$ python -q
>>> import numpy as np
>>> np.set_printoptions(precision=2, suppress=True, linewidth=140, legacy="1.25")
>>> rnd = lambda a: np.round(a, 2) + 0
>>> X = np.load("layer10.npy")
>>> X
array([[3, 0, 2, 1, 1, 2],
       [3, 1, 3, 1, 1, 2],
       [2, 2, 0, 2, 2, 3],
       [0, 2, 3, 0, 0, 3],
       [1, 1, 0, 3, 1, 1],
       [3, 0, 2, 1, 1, 2],
       [3, 3, 1, 3, 1, 0],
       [3, 0, 1, 0, 1, 2],
       [0, 3, 3, 2, 3, 1],
       [0, 0, 2, 1, 2, 3],
       [0, 3, 0, 2, 3, 0]])
>>> w1 = np.array([[1, 0, -1],
...     [-2, 1, 1],
...     [0, -1, 0],
...     [-2, 2, 1],
...     [-1, -2, -2],
...     [2, -2, -1]])
>>> coef = np.array([-1, -1, 0])
>>> hid = np.maximum(X @ w1 + coef, 0)
>>> rnd((hid > 0).mean(axis=0))
array([0.55, 0.18, 0.09])
>>> (hid > 0).astype(int)
array([[1, 0, 0],
       [1, 0, 0],
       [0, 0, 0],
       [1, 0, 0],
       [0, 1, 0],
       [1, 0, 0],
       [0, 1, 1],
       [1, 0, 0],
       [0, 0, 0],
       [1, 0, 0],
       [0, 0, 0]])
>>> W2 = np.array([[-2, 2, 3], [-3, -1, 1], [0, -3, -2]])
>>> hid @ W2
array([[ -6,   6,   9],
       [ -2,   2,   3],
       [  0,   0,   0],
       [ -2,   2,   3],
       [ -6,  -2,   2],
       [ -6,   6,   9],
       [-15,  -8,   3],
       [-10,  10,  15],
       [  0,   0,   0],
       [ -2,   2,   3],
       [  0,   0,   0]])
>>> w1 @ W2
array([[-2,  5,  5],
       [ 1, -8, -7],
       [ 3,  1, -1],
       [-2, -9, -6],
       [ 8,  6, -1],
       [ 2,  9,  6]])
>>> x = np.array([0, 1, 1, -2, 1, -1])
>>> target = X @ x
>>> coef, lr = np.zeros(6), 1 / np.linalg.norm(X, 2) ** 2
>>> for i in range(4):
...     coef -= lr * X.T @ (X @ coef - target)
...     if i % 1 == 0: print(i, round(np.linalg.norm(X @ coef - target), 2))
... 
0 7.3
1 6.76
2 6.3
3 5.9
>>> rnd(coef)
array([-0.28,  0.22,  0.34, -0.28,  0.1 , -0.16])
>>> rnd(np.linalg.cond(X))
6.68
>>> rng = np.random.default_rng(9648)
>>> idx = rng.permutation(6)
>>> M2 = X[:, idx] * rng.choice([-1, 1], 6)
>>> M2
array([[ 2,  1,  0,  1, -2,  3],
       [ 2,  1, -1,  1, -3,  3],
       [ 3,  2, -2,  2,  0,  2],
       [ 3,  0, -2,  0, -3,  0],
       [ 1,  3, -1,  1,  0,  1],
       [ 2,  1,  0,  1, -2,  3],
       [ 0,  3, -3,  1, -1,  3],
       [ 2,  0,  0,  1, -1,  3],
       [ 1,  2, -3,  3, -3,  0],
       [ 3,  1,  0,  2, -2,  0],
       [ 0,  2, -3,  3,  0,  0]])
>>> left, _, vt = np.linalg.svd(X.T @ M2)
>>> rnd(np.linalg.lstsq(X, M2)[0])
array([[ 0.,  0.,  0.,  0.,  0.,  1.],
       [ 0.,  0., -1.,  0.,  0.,  0.],
       [ 0.,  0.,  0.,  0., -1.,  0.],
       [ 0.,  1.,  0.,  0.,  0.,  0.],
       [ 0.,  0.,  0.,  1.,  0.,  0.],
       [ 1.,  0.,  0.,  0.,  0.,  0.]])
